>>> import numpy as np
>>> import numpy.linalg as la
>>> np.set_printoptions(precision=2, suppress=True, linewidth=100, sign=" ")
>>> data = np.array([[1, 0, 0, 0], [-1, 1, 0, 0], [-2, -2, 1, 0], [2, -1, -2, 1]])
>>> # triangular, det is the product of the diagonal
>>> rng = np.random.default_rng(515568)
>>> B = data + rng.integers(-2, 3, (4, 3)) @ rng.integers(-2, 3, (3, 4))
>>> B
array([[-2, -2, -2,  4],
       [ 2,  3,  2, -4],
       [-6, -2, -7,  6],
       [ 2,  2, -6,  1]])
>>> np.round(la.svd(B - data, compute_uv=False), 2) + 0
array([ 13.19,   5.74,   0.42,   0.  ])
>>> print(la.matrix_rank(B - data, tol=1e-8))
3
>>> K = np.loadtxt("mat.csv", delimiter=",")
>>> print(K)
[[-3.2  -3.26 -2.04]
 [ 1.34  3.42  3.39]
 [-4.41 -0.3   2.34]
 [ 3.84 -0.62 -3.13]
 [ 4.28  2.54  0.49]
 [-4.56 -0.72  1.92]
 [ 0.1   3.18  3.86]
 [ 2.97 -1.54 -3.72]
 [ 4.38  2.4   0.26]
 [-4.3  -0.08  2.55]
 [ 2.2  -2.12 -3.96]
 [ 4.59  0.83 -1.8 ]
 [-3.17  1.35  3.62]
 [-2.62  1.82  3.85]
 [-4.51 -0.58  2.07]]
>>> Xc = K - K.mean(axis=0)
>>> U, s, vt = la.svd(Xc, full_matrices=False)
>>> s.round(2) + 0
array([ 15.75,  10.83,   0.  ])
>>> print(np.abs(U[:, 0]).argmax())
3
>>> la.matrix_rank(Xc)
np.int64(2)
>>> np.round(Xc.mean(axis=0), 2) + 0
array([ 0.,  0.,  0.])
>>> vt[0] * np.sign(vt[0, np.abs(vt[0]).argmax()])
array([ 0.84, -0.02, -0.54])
>>> np.abs(vt[0]).argmax()
np.int64(0)
>>> np.round((s ** 2).sum() ** 2 / (s ** 4).sum(), 2)
np.float64(1.77)
>>> D = la.norm(K[:, None] - K[None], axis=-1)
>>> D[:5, :5]
array([[ 0.  ,  9.73,  5.42,  7.6 ,  9.79],
       [ 9.73,  0.  ,  6.93,  8.07,  4.22],
       [ 5.42,  6.93,  0.  ,  9.91,  9.32],
       [ 7.6 ,  8.07,  9.91,  0.  ,  4.83],
       [ 9.79,  4.22,  9.32,  4.83,  0.  ]])
>>> round(float(la.norm(K, 2) / la.norm(K)), 2)
0.82
>>> print(la.matrix_rank(K, rtol=0.1))
2
>>> arr = np.loadtxt("x.csv", delimiter=",")
>>> print(arr)
[[-3. -1.  0.]
 [ 3.  5. -1.]
 [-6. -6.  1.]]
>>> # null space of dimension 1
>>> U, s, vt = la.svd(arr)
>>> vecs = vt[:(s > 1e-8).sum()]
>>> x = arr[1] + -1 * arr[0] + rng.integers(2) * np.eye(3)[2]
>>> print(x)
[ 6.  6.  0.]
>>> vecs.T @ vecs
array([[ 0.99,  0.02,  0.08],
       [ 0.02,  0.94, -0.23],
       [ 0.08, -0.23,  0.06]])
>>> round(la.norm(x - vecs.T @ vecs @ x), 2)
np.float64(0.97)
>>> r0, v = arr[0], arr[2]
>>> r0 @ r0
np.float64(10.0)
>>> r0 @ v
np.float64(24.0)
>>> pr = (r0 @ v) / (r0 @ r0) * r0
>>> round(float(la.norm(r0 + v) ** 2 + la.norm(r0 - v) ** 2), 2)
166.0
>>> np.outer(r0, v)
array([[18., 18., -3.],
       [ 6.,  6., -1.],
       [-0., -0.,  0.]])
>>> la.matrix_rank(np.outer(r0, v))
np.int64(1)
>>> J = np.array([[9, -3, -3], [-3, 1, 1], [-3, 1, 1]])
>>> print(J)
[[ 9 -3 -3]
 [-3  1  1]
 [-3  1  1]]
>>> # rows 1 and 2 are equal
>>> la.cond(J) > 100
np.True_
>>> np.argsort(-la.norm(J, axis=0).round(6), kind="stable")[:3]
array([ 0,  1,  2])
>>> w, vecs = la.eigh(J)
>>> np.unique(w.round(6) + 0, return_counts=True)[1]
array([ 2,  1])
>>> np.round(la.eigvalsh(J @ J), 2) + 0
array([   0.,    0.,  121.])
>>> np.round(vecs.T @ vecs, 2) + 0
array([[ 1.,  0.,  0.],
       [ 0.,  1.,  0.],
       [ 0.,  0.,  1.]])
>>> print(np.round(la.svd(J, compute_uv=False), 2) + 0)
[ 11.   0.   0.]
>>> np.abs(vecs[:, -1])
array([ 0.9,  0.3,  0.3])
>>> vecs @ np.diag(w) @ vecs.T
array([[ 9., -3., -3.],
       [-3.,  1.,  1.],
       [-3.,  1.,  1.]])
>>> np.abs(vecs[:, -1]).round(6).argmax()
np.int64(0)
>>> x = np.array([0, -3, 9])
>>> J @ x
array([-18,   6,   6])
>>> print(J @ (2 * x))
[-36  12  12]
>>> th = np.radians(15)
>>> Rm = np.eye(3)
>>> Rm[1, 1] = Rm[0, 0] = np.cos(th)
>>> Rm[1, 0], Rm[0, 1] = -np.sin(th), np.sin(th)
>>> Rm
array([[ 0.97,  0.26,  0.  ],
       [-0.26,  0.97,  0.  ],
       [ 0.  ,  0.  ,  1.  ]])
>>> B = J @ Rm.T
>>> np.round(la.svd(J, compute_uv=False), 2) + 0, np.round(la.svd(B, compute_uv=False), 2) + 0
(array([ 11.,   0.,   0.]), array([ 11.,   0.,   0.]))
>>> print(np.abs(B - J).max(axis=0))
[ 1.08  2.23  0.  ]
>>> X = np.load("layer14.npy")
>>> X
array([[  2,   3,   4],
       [  5,   6,   7],
       [  8,   9,  10],
       [ 11,  12,  13]])
>>> # rows and columns are dependent
>>> U, s, vt = la.svd(X)
>>> s.round(2) + 0
array([ 28.58,   1.15,   0.  ])
>>> np.argmax(s[:-1] / (s[1:] + 1e-6)) + 1
np.int64(2)
>>> B = U[:, :2] @ np.diag(s[:2]) @ vt[:2]
>>> print(B)
[[  2.   3.   4.]
 [  5.   6.   7.]
 [  8.   9.  10.]
 [ 11.  12.  13.]]
>>> la.matrix_rank(B)
np.int64(2)
>>> np.round(la.norm(X - B) / la.norm(X), 2)
np.float64(0.0)
>>> print(np.round(np.abs(X - B).max(), 2))
0.0
>>> np.unique(X.round(6), axis=0).shape
(4, 3)
>>> round(float(np.trace(la.pinv(X) @ X)), 2)
2.0
>>> np.abs(np.diag(la.qr(X)[1])) > 1e-9
array([ True,  True, False])
>>> U, s, vt = la.svd(X)
>>> vecs = vt[:(s > 1e-8).sum()]
>>> x = X[2] + 2 * X[3] + rng.integers(2) * np.eye(3)[0]
>>> x
array([ 31.,  33.,  36.])
>>> round(la.norm(x - vecs.T @ vecs @ x), 2)
np.float64(0.41)
>>> la.matrix_rank(np.vstack([X, x]))
np.int64(3)
>>> print(vecs.T @ vecs)
[[ 0.83  0.33 -0.17]
 [ 0.33  0.33  0.33]
 [-0.17  0.33  0.83]]
>>> B = np.array([[0, 1, 2], [0, 1, 1], [1, 2, 1]])
>>> np.vstack([X, B.T]).shape
(7, 3)
>>> X @ B
array([[  4,  13,  11],
       [  7,  25,  23],
       [ 10,  37,  35],
       [ 13,  49,  47]])
>>> np.einsum("ik,kj->ji", X, B)
array([[  4,   7,  10,  13],
       [ 13,  25,  37,  49],
       [ 11,  23,  35,  47]])
>>> print(la.matrix_rank(X @ B))
2
>>> W0 = np.loadtxt("out19.csv", delimiter=",")
>>> print(W0)
[[ 1.81  0.79 -2.39]
 [ 0.02  0.37 -0.16]
 [-0.88  0.    0.98]
 [-0.87 -0.03  1.02]
 [-2.69  0.03  3.03]
 [-0.03 -0.01  0.02]
 [-0.07  0.42 -0.23]
 [-0.02  0.4  -0.18]
 [ 0.91  0.43 -1.18]
 [-0.02  0.39 -0.23]
 [-1.77  0.43  1.8 ]
 [ 0.9   1.19 -1.6 ]
 [ 0.92  0.38 -1.2 ]
 [-0.9   0.8   0.6 ]
 [-0.89  0.39  0.8 ]
 [ 0.91  0.43 -1.16]
 [ 2.69  1.19 -3.6 ]
 [ 0.91  0.83 -1.43]
 [ 1.8   0.79 -2.38]
 [ 0.9   0.41 -1.2 ]
 [-2.68 -0.02  3.02]]
>>> Xc = (W0 - W0.mean(axis=0)) / W0.std(axis=0)
>>> Xc.std(axis=0)
array([ 1.,  1.,  1.])
>>> c = la.lstsq(np.delete(Xc, 0, axis=1), Xc[:, 0])[0]
>>> np.abs(c).argmax()
np.int64(1)
>>> c
array([-0.12, -1.09])
>>> z = rng.integers(0, 3, 4)
>>> feats = np.array([[3, -6, 4, -6], [5, -5, -9, 6], [-3, 9, 3, 7], [-5, 5, -1, -9]]) * (z[:, None] == z)
>>> feats
array([[ 3,  0,  0,  0],
       [ 0, -5, -9,  6],
       [ 0,  9,  3,  7],
       [ 0,  5, -1, -9]])
>>> # 2 blocks once reordered
>>> z = rng.permutation(4)
>>> z
array([ 1,  2,  0,  3])
>>> B = feats[z][:, z]
>>> np.trace(B)
np.int64(-8)
>>> print(np.sort(np.abs(la.eigvals(B))))
[  3.     9.2    9.2   12.85]
>>> np.allclose(B, feats)
False
>>> F = np.load("arr.npy")
>>> F
array([[  3,   4,   5,   6],
       [  7,   8,   9,  10],
       [ 11,  12,  13,  14]])
>>> # looks like rank 2
>>> th = np.radians(15)
>>> Rm = np.eye(4)
>>> Rm[0, 0] = Rm[3, 3] = np.cos(th)
>>> Rm[0, 3], Rm[3, 0] = -np.sin(th), np.sin(th)
>>> Rm
array([[ 0.97,  0.  ,  0.  , -0.26],
       [ 0.  ,  1.  ,  0.  ,  0.  ],
       [ 0.  ,  0.  ,  1.  ,  0.  ],
       [ 0.26,  0.  ,  0.  ,  0.97]])
>>> B = F @ Rm.T
>>> B
array([[  1.34,   4.  ,   5.  ,   6.57],
       [  4.17,   8.  ,   9.  ,  11.47],
       [  7.  ,  12.  ,  13.  ,  16.37]])
>>> print(np.allclose(la.norm(F, axis=1), la.norm(B, axis=1)))
True
>>> print(np.abs(B - F).max(axis=0))
[ 4.    0.    0.    2.37]
>>> np.abs(np.diag(la.qr(B)[1])) > 1e-9
array([ True,  True, False])
>>> round(float(np.trace(la.pinv(B) @ B)), 2)
2.0
>>> la.lstsq(B[:-1].T, B[-1])[2]
np.int32(2)
>>> B @ la.pinv(B) @ B
array([[  1.34,   4.  ,   5.  ,   6.57],
       [  4.17,   8.  ,   9.  ,  11.47],
       [  7.  ,  12.  ,  13.  ,  16.37]])
>>> U, s, vt = la.svd(F)
>>> vecs = vt[:(s > 1e-8).sum()]
>>> x = F[2] + 2 * F[1] + rng.integers(2) * np.eye(4)[1]
>>> x
array([ 25.,  29.,  31.,  34.])
>>> print(np.diag(vecs.T @ vecs))
[ 0.7  0.3  0.3  0.7]
>>> round(float(la.norm(x - vecs.T @ vecs @ x)), 2)
0.84
